% python3 -q
>>> import numpy as np
>>> np.set_printoptions(suppress=True, linewidth=100)
>>> def rnd(a):
...     return np.round(a, 2) + 0
... 
>>> feats = np.load("x.npy")
>>> print(feats)
[[ -1.96  12.52   1.88   0.01  11.05 -23.18 -26.15]
 [ 10.84  -2.91   1.83  -2.69  -5.3   22.75  25.2 ]
 [ 24.08  -4.46  22.37   5.94 -27.06  50.87  43.91]
 [  3.88 -15.97  15.44  12.07 -30.93  34.29  27.44]
 [  0.93 -10.89   0.12   2.24 -10.75  17.21  17.51]
 [ -7.1    6.1  -17.9  -11.13  24.46 -24.26 -15.12]
 [ -3.38 -27.14  12.07  15.15 -38.79  38.53  32.48]
 [  7.66  20.87  12.53   2.02   7.25 -17.26 -24.42]
 [-14.57 -30.94  -2.14  11.04 -28.83  23.13  23.01]
 [ -0.44 -17.86   1.37   4.61 -19.35  28.04  28.81]]
>>> Q, R = np.linalg.qr(feats)
>>> print(np.allclose(R.T @ R, feats.T @ feats))
True
>>> print(rnd(Q @ R))
[[ -1.96  12.52   1.88   0.01  11.05 -23.18 -26.15]
 [ 10.84  -2.91   1.83  -2.69  -5.3   22.75  25.2 ]
 [ 24.08  -4.46  22.37   5.94 -27.06  50.87  43.91]
 [  3.88 -15.97  15.44  12.07 -30.93  34.29  27.44]
 [  0.93 -10.89   0.12   2.24 -10.75  17.21  17.51]
 [ -7.1    6.1  -17.9  -11.13  24.46 -24.26 -15.12]
 [ -3.38 -27.14  12.07  15.15 -38.79  38.53  32.48]
 [  7.66  20.87  12.53   2.02   7.25 -17.26 -24.42]
 [-14.57 -30.94  -2.14  11.04 -28.83  23.13  23.01]
 [ -0.44 -17.86   1.37   4.61 -19.35  28.04  28.81]]
>>> U, sv, Vh = np.linalg.svd(feats)
>>> print(np.argmax(sv[:-1] / (sv[1:] + 1e-6)) + 1)
3
>>> print(rnd(sv))
[155.59  49.18  34.67   1.03   0.84   0.35   0.28]
>>> out = U[:, :3] @ np.diag(sv[:3]) @ Vh[:3]
>>> print(np.linalg.matrix_rank(out))
3
>>> out = np.c_[feats[:, :1] @ np.array([[-3]]), np.array([0, 4, 1, 0, 7, 4, 4, 1, 8, 8])]
>>> print(rnd(out))
[[  5.88   0.  ]
 [-32.52   4.  ]
 [-72.24   1.  ]
 [-11.64   0.  ]
 [ -2.79   7.  ]
 [ 21.3    4.  ]
 [ 10.14   4.  ]
 [-22.98   1.  ]
 [ 43.71   8.  ]
 [  1.32   8.  ]]
>>> print(rnd(np.linalg.norm(np.linalg.qr(feats)[0].T @ out, axis=0) ** 2 / ((out ** 2).sum(axis=0) + 1e-12)))
[1.   0.79]
>>> print(np.linalg.matrix_rank(np.c_[feats, out]))
8
>>> print(rnd(np.linalg.norm(out - feats @ np.linalg.lstsq(feats, out)[0], axis=0)))
[0.   6.93]
